% python3 -q
>>> import numpy as np
>>> np.set_printoptions(suppress=True, linewidth=140)
>>> def tidy(a):
...     return np.round(a, 3) + 0
... 
>>> E = np.loadtxt("block5.csv", delimiter=",")
>>> E
array([[ 0.125, -0.053,  0.059,  1.569, -1.426, -0.604, -0.613, -0.023, -0.669],
       [ 0.315,  1.506, -0.644, -0.576, -0.054, -1.199,  0.682,  0.307, -0.317],
       [-0.517, -1.289,  0.301,  0.303,  1.113, -1.577, -0.093,  0.053,  0.654],
       [ 1.628,  0.066,  0.557, -0.52 , -1.36 , -0.792, -0.409,  0.711,  1.258],
       [ 0.527, -0.335, -1.353,  0.955, -0.155, -0.177,  0.303, -1.001,  1.187]])
>>> np.abs(E).max()
np.float64(1.628)
>>> tidy(E.sum(axis=1))
array([-1.635,  0.02 , -1.052,  1.139, -0.049])
>>> np.count_nonzero(E)
np.int64(45)
>>> tidy(np.linalg.svd(E, compute_uv=False))
array([3.   , 2.7  , 2.43 , 2.187, 1.968])
>>> np.unravel_index(np.abs(E).argmax(), E.shape)
(np.int64(3), np.int64(0))
>>> other = np.array([[2, 0],
...     [0, -1],
...     [3, 2],
...     [0, 0],
...     [0, 3],
...     [3, 3],
...     [1, 1],
...     [1, -3],
...     [-3, -3]])
>>> tidy(other.T @ E.T)
array([[ -0.014,  -2.959,  -6.864,  -0.921,  -7.795],
       [ -4.456,  -5.841,  -1.715, -11.724,  -3.622]])
>>> tidy(np.einsum("ij,ij->i", E, E))
array([5.706, 5.214, 6.276, 7.968, 5.691])
>>> tidy(np.einsum("ij->j", E))
array([ 2.078, -0.105, -1.08 ,  1.731, -1.882, -4.349, -0.13 ,  0.047,  2.113])
>>> tidy(np.einsum("ik,kj->ji", E, other))
array([[ -0.014,  -2.959,  -6.864,  -0.921,  -7.795],
       [ -4.456,  -5.841,  -1.715, -11.724,  -3.622]])
>>> cent = np.array([[0.0, 0.3, 1.6, -0.6]])
>>> rng = np.random.default_rng(84)
>>> W0 = np.array([[-1], [5], [-3], [-5], [-4], [-5], [-4], [-4], [-3], [-3], [5], [2]]) @ cent + 0.1 * rng.normal(size=(12, 4))
>>> tidy(W0)
array([[-0.155, -0.336, -1.837,  0.704],
       [-0.121,  1.483,  8.064, -2.986],
       [-0.086, -0.786, -4.813,  1.748],
       [-0.086, -1.641, -7.898,  2.914],
       [-0.008, -1.358, -6.431,  2.577],
       [-0.135, -1.49 , -8.079,  3.101],
       [ 0.183, -1.042, -6.552,  2.466],
       [-0.192, -1.338, -6.373,  2.434],
       [-0.015, -0.889, -4.75 ,  1.685],
       [ 0.062, -0.988, -4.775,  1.912],
       [ 0.082,  1.483,  7.944, -2.943],
       [ 0.113,  0.569,  3.245, -1.292]])
>>> d = np.linalg.norm(W0[:, None] - W0[None], axis=-1)
>>> tidy(np.linalg.norm(W0 - W0.mean(axis=0), axis=1))
array([ 0.939, 11.651,  2.26 ,  5.652,  4.135,  5.857,  4.161,  4.03 ,  2.195,  2.315, 11.526,  6.466])
>>> tidy(d[:5, :5])
array([[ 0.   , 10.721,  3.187,  6.582,  5.067],
       [10.721,  0.   , 13.906, 17.302, 15.783],
       [ 3.187, 13.906,  0.   ,  3.407,  1.907],
       [ 6.582, 17.302,  3.407,  0.   ,  1.534],
       [ 5.067, 15.783,  1.907,  1.534,  0.   ]])
>>> np.unravel_index(d.round(6).argmax(), d.shape)
(np.int64(1), np.int64(5))
>>> np.linalg.matrix_rank(d ** 2)
np.int64(6)
>>> d[6].round(6).argsort(kind="stable")[:4]
array([6, 4, 7, 3])
>>> (d + 1e9 * np.eye(12)).round(6).argmin(axis=1)
array([ 8, 10,  8,  5,  7,  3,  4,  4,  2,  8,  1, 10])
>>> x = np.array([1, -3, 2, 2])
>>> (W0 @ x).argmax()
np.int64(10)
>>> tidy(W0 @ x)
array([-1.411,  5.586, -3.858, -5.132, -3.641, -5.619, -4.863, -4.055, -3.48 , -2.701,  5.635,  2.313])
>>> tidy((W0 * x).sum(axis=1))
array([-1.411,  5.586, -3.858, -5.132, -3.641, -5.619, -4.863, -4.055, -3.48 , -2.701,  5.635,  2.313])
>>> tidy(W0 @ (2 * x))
array([ -2.821,  11.173,  -7.717, -10.264,  -7.281, -11.238,  -9.725,  -8.111,  -6.959,  -5.401,  11.27 ,   4.626])
>>> tidy(W0 @ np.eye(4)[0])
array([-0.155, -0.121, -0.086, -0.086, -0.008, -0.135,  0.183, -0.192, -0.015,  0.062,  0.082,  0.113])
>>> tidy(np.einsum("ij,j->i", W0, x))
array([-1.411,  5.586, -3.858, -5.132, -3.641, -5.619, -4.863, -4.055, -3.48 , -2.701,  5.635,  2.313])
>>> tidy(W0 @ np.ones(4))
array([-1.623,  6.44 , -3.938, -6.712, -5.219, -6.602, -4.945, -5.469, -3.969, -3.789,  6.565,  2.635])
>>> left, sigma, Vt = np.linalg.svd(W0)
>>> tidy(sigma)
array([23.364,  0.436,  0.308,  0.221])
>>> other = left[:, :1] @ np.diag(sigma[:1]) @ Vt[:1]
>>> np.linalg.matrix_rank(other)
np.int64(1)
>>> tidy(np.abs(W0 - other).max())
np.float64(0.217)
>>> tidy(np.linalg.norm(W0 - other, 2)), tidy(sigma[1])
(np.float64(0.436), np.float64(0.436))
>>> np.linalg.matrix_rank(W0, rtol=0.05)
np.int64(1)
>>> cent = W0[[0, 9]].astype(float)
>>> for _ in range(3):
...     z = np.linalg.norm(W0[:, None] - cent, axis=-1).argmin(axis=1)
...     cent = np.array([W0[z == j].mean(axis=0) for j in range(2)])
... 
>>> z
array([1, 0, 1, 1, 1, 1, 1, 1, 1, 1, 0, 0])
>>> np.bincount(z)
array([3, 9])
>>> tidy(cent)
array([[ 0.025,  1.178,  6.418, -2.407],
       [-0.048, -1.097, -5.723,  2.171]])
>>> data = np.loadtxt("w.csv", delimiter=",")
>>> data
array([[ 0.615,  3.013, -4.554,  1.733,  2.852, -2.015,  0.151, -3.734,  0.211,  1.741, -3.641, -0.155,  4.611, -1.742],
       [ 2.027, -0.256, -1.194, -5.624, -2.339,  0.199, -4.202,  2.237, -3.311,  2.815, -0.178, -1.011,  0.786,  3.746],
       [ 2.11 , -0.563,  6.047, -4.089,  0.107,  1.219,  0.19 , -0.704,  0.997,  1.486,  0.921, -5.937,  0.704, -0.353],
       [-2.05 , -2.574, -0.24 ,  4.983, -3.141, -3.628,  2.353,  0.217, -2.299,  1.57 ,  0.445, -4.251, -3.04 , -0.636],
       [ 4.597,  4.905,  0.405, -3.452,  2.703,  0.469,  2.08 ,  5.047,  0.931, -0.649,  1.543, -1.208, -0.043,  0.523],
       [ 1.507,  2.838,  0.23 , -3.401, -4.382,  4.198,  1.546, -4.282, -0.342,  2.76 , -0.64 , -1.573, -2.639,  1.708],
       [-0.113, -1.522, -0.21 , -1.035, -0.604,  4.807,  2.962,  0.744,  4.524,  0.168, -1.29 ,  3.807, -4.046,  3.276],
       [ 1.854,  4.22 ,  0.866, -5.893,  0.835, -3.202,  2.531,  2.096, -2.06 , -0.923, -2.333,  2.95 , -1.477, -0.33 ],
       [ 1.397,  4.321, -0.785,  2.994, -0.267,  3.113,  4.291, -0.675,  3.048,  0.598,  0.087,  4.123, -1.046, -3.662],
       [ 0.364, -0.472, -1.827, -0.374, -4.506, -1.313,  0.211,  1.522, -2.716, -0.553, -0.806, -2.117, -5.635, -5.216],
       [-2.084, -2.192,  4.388, -2.963, -5.575,  0.293,  0.645, -0.063, -2.619, -3.381,  2.649, -2.072,  0.677,  1.085],
       [-1.685,  3.079,  3.51 , -0.072,  1.007,  0.599, -0.239,  3.125, -0.565, -4.157,  6.194, -1.04 , -1.286,  2.335],
       [-0.162, -2.421,  5.691, -1.227,  2.584,  3.907,  0.546,  1.918, -1.91 , -2.665,  2.811, -1.568,  3.244, -1.636],
       [-0.271,  0.242,  3.951, -3.065,  2.738, -3.366, -2.643,  0.43 ,  3.268,  5.264, -2.525,  1.554,  1.275, -0.233],
       [-0.247, -0.202, -6.671,  0.687,  1.895,  2.61 ,  3.504,  2.48 ,  1.401,  1.076,  0.269, -3.034, -3.319, -1.636],
       [ 2.14 , -1.385, -1.255, -0.913,  0.236,  6.202, -2.781, -0.596,  4.877,  3.855, -0.389, -0.81 , -2.167, -0.584],
       [-0.912, -1.237, -0.969,  1.033, -2.788,  3.359, -3.853, -2.983, -2.578,  4.479, -1.739, -1.956,  4.387,  0.161],
       [-0.45 ,  2.907,  1.138, -3.774,  3.095,  5.597, -0.701, -4.507,  1.462,  3.052,  0.733,  0.816,  1.143,  0.364],
       [-0.432,  2.867, -3.99 ,  3.697, -3.563, -1.054, -2.072,  4.407,  2.137, -1.385, -0.35 ,  2.588,  0.512, -3.305],
       [ 0.065,  0.547, -3.063, -3.013, -1.339, -5.251, -2.773,  0.251, -0.45 , -3.889,  0.118, -5.211,  1.09 , -0.665],
       [-2.038, -0.014,  1.069, -2.175,  0.057, -1.385,  4.915,  0.573,  5.064, -2.01 ,  2.993,  0.052,  1.194,  4.848],
       [-2.257, -3.816, -0.753,  0.272,  0.775, -1.026, -4.645,  4.812, -2.698,  3.502, -1.371, -0.049, -3.159, -1.38 ],
       [-1.166, -1.593, -1.275, -4.841,  0.07 ,  2.844,  0.938, -2.223,  0.99 , -1.279,  4.55 ,  2.85 ,  1.652, -4.792],
       [-4.09 ,  5.126, -2.841,  2.398,  0.832, -0.379, -3.156, -0.722,  2.365, -1.513,  1.915,  1.263, -3.174,  2.94 ]])
>>> x = np.array([3, 0, 2, 4, 4, 0, 2, 3, 4, 3, 2, 4, 0, 4])
>>> h = np.maximum(data @ x, 0)
>>> np.flatnonzero(h > 1e-9)
array([ 4,  6,  8, 11, 12, 13, 14, 15, 17, 18, 20, 23])
>>> tidy(np.maximum(data @ (3 * x), 0))
array([  0.   ,   0.   ,   0.   ,   0.   ,  99.087,   0.   , 135.579,   0.   , 108.27 ,   0.   ,   0.   ,  52.317,   1.023,  92.649,
         4.149,  55.713,   0.   ,  13.431,   3.486,   0.   , 116.739,   0.   ,   0.   ,  36.159])
>>> tidy(h)
array([ 0.   ,  0.   ,  0.   ,  0.   , 33.029,  0.   , 45.193,  0.   , 36.09 ,  0.   ,  0.   , 17.439,  0.341, 30.883,  1.383, 18.571,
        0.   ,  4.477,  1.162,  0.   , 38.913,  0.   ,  0.   , 12.053])
>>> tidy(np.tanh(data @ x))
array([-1.   , -1.   , -1.   , -1.   ,  1.   , -1.   ,  1.   , -1.   ,  1.   , -1.   , -1.   ,  1.   ,  0.328,  1.   ,  0.882,  1.   ,
       -1.   ,  1.   ,  0.822, -1.   ,  1.   , -1.   , -1.   ,  1.   ])
>>> J = rng.normal(size=(31, 6))
>>> J = 10 * J / np.linalg.norm(J, axis=1, keepdims=True)
>>> tidy(J)
array([[ 2.653,  4.287, -3.595,  5.125, -5.26 , -2.781],
       [-8.068, -1.352, -1.058,  4.207,  2.082, -3.152],
       [ 0.293, -3.5  , -5.03 ,  3.547, -6.75 ,  2.054],
       [-4.419,  6.452, -4.711, -3.509, -1.667,  1.249],
       [ 4.495,  0.34 ,  7.258,  2.277,  0.816,  4.599],
       [ 4.737,  6.198,  1.598,  4.95 ,  1.366, -3.196],
       [ 2.231, -2.023,  0.027,  3.309, -3.032, -8.413],
       [ 1.804,  4.943, -3.718, -2.128,  7.273, -1.034],
       [-8.233,  4.205,  1.409,  2.893,  1.458, -1.434],
       [ 3.53 , -7.469,  2.123, -0.204,  3.231, -4.094],
       [ 0.472,  1.149, -0.37 , -2.091,  2.997, -9.218],
       [-1.763, -3.585, -3.229,  8.058, -2.073,  2.093],
       [-4.932,  0.674,  6.979, -1.923,  0.09 ,  4.777],
       [-0.874, -5.765, -3.416,  6.036, -2.33 , -3.531],
       [-6.909, -3.237, -0.919,  2.949, -5.674,  0.251],
       [ 8.484, -2.481,  0.684,  0.505,  1.776,  4.24 ],
       [-1.326,  5.716, -2.916, -6.01 ,  4.551, -0.483],
       [-3.148, -1.243, -6.007,  4.867, -5.311, -0.743],
       [-1.478, -9.379, -0.553,  0.052,  2.8  ,  1.302],
       [ 2.656,  3.188,  1.281, -1.431,  7.346, -5.013],
       [-2.397, -2.569, -5.432, -5.35 , -4.969, -2.2  ],
       [ 0.093, -5.431, -4.027, -6.147, -0.292,  4.051],
       [-3.495,  2.685,  6.996,  1.545, -1.881,  5.07 ],
       [-1.025,  1.285,  2.244, -7.081,  6.115,  2.175],
       [ 4.56 ,  6.377,  4.466,  0.93 , -0.915, -4.11 ],
       [-1.993,  2.148,  2.092,  0.17 , -8.253, -4.348],
       [ 9.906,  0.363, -0.129, -0.793, -0.628, -0.838],
       [ 7.566, -1.797, -2.748,  2.136, -5.148, -0.954],
       [ 2.274,  7.402, -1.258, -4.247,  2.21 , -3.941],
       [-6.261,  3.404,  0.027,  4.074, -0.005,  5.711],
       [ 8.526, -2.422,  2.43 , -3.047,  0.516, -2.447]])
>>> x = np.array([2, 1, 2, 0, 2, -1])
>>> target = J @ x
>>> tidy(np.linalg.solve(J.T @ J, J.T @ target))
array([ 2.,  1.,  2.,  0.,  2., -1.])
>>> tidy(np.linalg.lstsq(J, target)[0])
array([ 2.,  1.,  2.,  0.,  2., -1.])
>>> tidy(np.linalg.pinv(J) @ J)
array([[1., 0., 0., 0., 0., 0.],
       [0., 1., 0., 0., 0., 0.],
       [0., 0., 1., 0., 0., 0.],
       [0., 0., 0., 1., 0., 0.],
       [0., 0., 0., 0., 1., 0.],
       [0., 0., 0., 0., 0., 1.]])
>>> target = target + 0.3 * rng.normal(size=31)
>>> tidy(target)
array([ -5.365, -11.998, -28.198, -16.218,  20.867,  25.164,   5.417,  16.74 ,  -4.657,  14.297,  17.021, -20.035,   0.477, -14.972,
       -30.597,  15.032,   6.624, -29.613,  -9.081,  30.56 , -25.996, -18.107,   0.242,  13.447,  26.57 ,  -9.455,  19.179,  -1.513,
        17.401, -14.884,  23.229])
>>> beta, *_ = np.linalg.lstsq(J, target)
>>> tidy(J.T @ (target - J @ beta))
array([0., 0., 0., 0., 0., 0.])
>>> tidy(beta)
array([ 1.986,  0.989,  2.007,  0.012,  1.994, -1.039])
>>> hat = J @ np.linalg.solve(J.T @ J, J.T)
>>> np.linalg.matrix_rank(np.eye(31) - hat)
np.int64(25)
>>> np.allclose(hat @ hat, hat)
True
>>> tidy(np.trace(hat))
np.float64(6.0)
>>> tidy(hat @ J[:, 2])
array([-3.595, -1.058, -5.03 , -4.711,  7.258,  1.598,  0.027, -3.718,  1.409,  2.123, -0.37 , -3.229,  6.979, -3.416, -0.919,  0.684,
       -2.916, -6.007, -0.553,  1.281, -5.432, -4.027,  6.996,  2.244,  4.466,  2.092, -0.129, -2.748, -1.258,  0.027,  2.43 ])
>>> round(np.log10(np.linalg.cond(W0)))
2
>>> [round(float(x), 3) for x in np.linalg.svd(W0, compute_uv=False)[:3]]
[23.364, 0.436, 0.308]
>>> tidy(np.linalg.norm(W0, 2) / np.linalg.norm(W0))
np.float64(1.0)
>>> np.linalg.matrix_rank(W0, rtol=0.1)
np.int64(1)
>>> Xc = J - J.mean(axis=0)
>>> left, sigma, Vt = np.linalg.svd(Xc, full_matrices=False)
>>> np.abs(Vt[0]).argmax()
np.int64(0)
>>> tidy(np.abs(Vt[-1]))
array([0.141, 0.131, 0.54 , 0.519, 0.547, 0.322])
>>> tidy((sigma ** 2).sum() ** 2 / (sigma ** 4).sum())
np.float64(5.065)
>>> (np.sign(left[:, 0]) == np.sign(left[0, 0])).astype(int)
array([1, 1, 1, 1, 0, 0, 1, 0, 1, 0, 0, 1, 1, 1, 1, 0, 0, 1, 1, 0, 1, 1, 1, 0, 0, 1, 0, 1, 0, 1, 0])
>>> tidy(Vt[0] * np.sign(Vt[0, np.abs(Vt[0]).argmax()]))
array([ 0.558,  0.373,  0.247, -0.439,  0.52 , -0.159])
>>> x = np.array([2, 0, 3, 1])
>>> target = W0 @ x
>>> tidy(np.linalg.lstsq(W0, target)[0])
array([2., 0., 3., 1.])
>>> tidy(target)
array([ -5.115,  20.964, -12.864, -20.953, -16.731, -21.405, -16.824, -17.069, -12.596, -12.29 ,  21.052,   8.67 ])
>>> tidy(np.linalg.pinv(W0) @ W0)
array([[1., 0., 0., 0.],
       [0., 1., 0., 0.],
       [0., 0., 1., 0.],
       [0., 0., 0., 1.]])
>>> target = target + 0.05 * rng.normal(size=12)
>>> tidy(target)
array([ -5.099,  20.972, -12.886, -20.905, -16.71 , -21.452, -16.768, -17.076, -12.635, -12.216,  21.002,   8.661])
>>> beta, *_ = np.linalg.lstsq(W0, target)
>>> beta.round()
array([ 2., -0.,  3.,  1.])
>>> other = np.array([[-2, -5, -4, -1, 5, 1],
...     [3, -4, -1, 2, -3, -4],
...     [3, -2, 3, 0, 0, -1],
...     [-3, 4, 3, 4, 0, 0],
...     [-1, -2, -5, 1, -3, 4],
...     [-3, 5, -2, -1, 1, 5]])
>>> mat = other - other.T
>>> mat
array([[ 0, -8, -7,  2,  6,  4],
       [ 8,  0,  1, -2, -1, -9],
       [ 7, -1,  0, -3,  5,  1],
       [-2,  2,  3,  0, -1,  1],
       [-6,  1, -5,  1,  0,  3],
       [-4,  9, -1, -1, -3,  0]])
>>> q, V = np.linalg.qr(mat[:, :5])[0], np.linalg.qr(mat[:, 5:])[0]
>>> sigma = np.linalg.svd(q.T @ V, compute_uv=False)
>>> tidy(sigma)
array([0.992])
>>> (sigma > 0.9).sum()
np.int64(1)
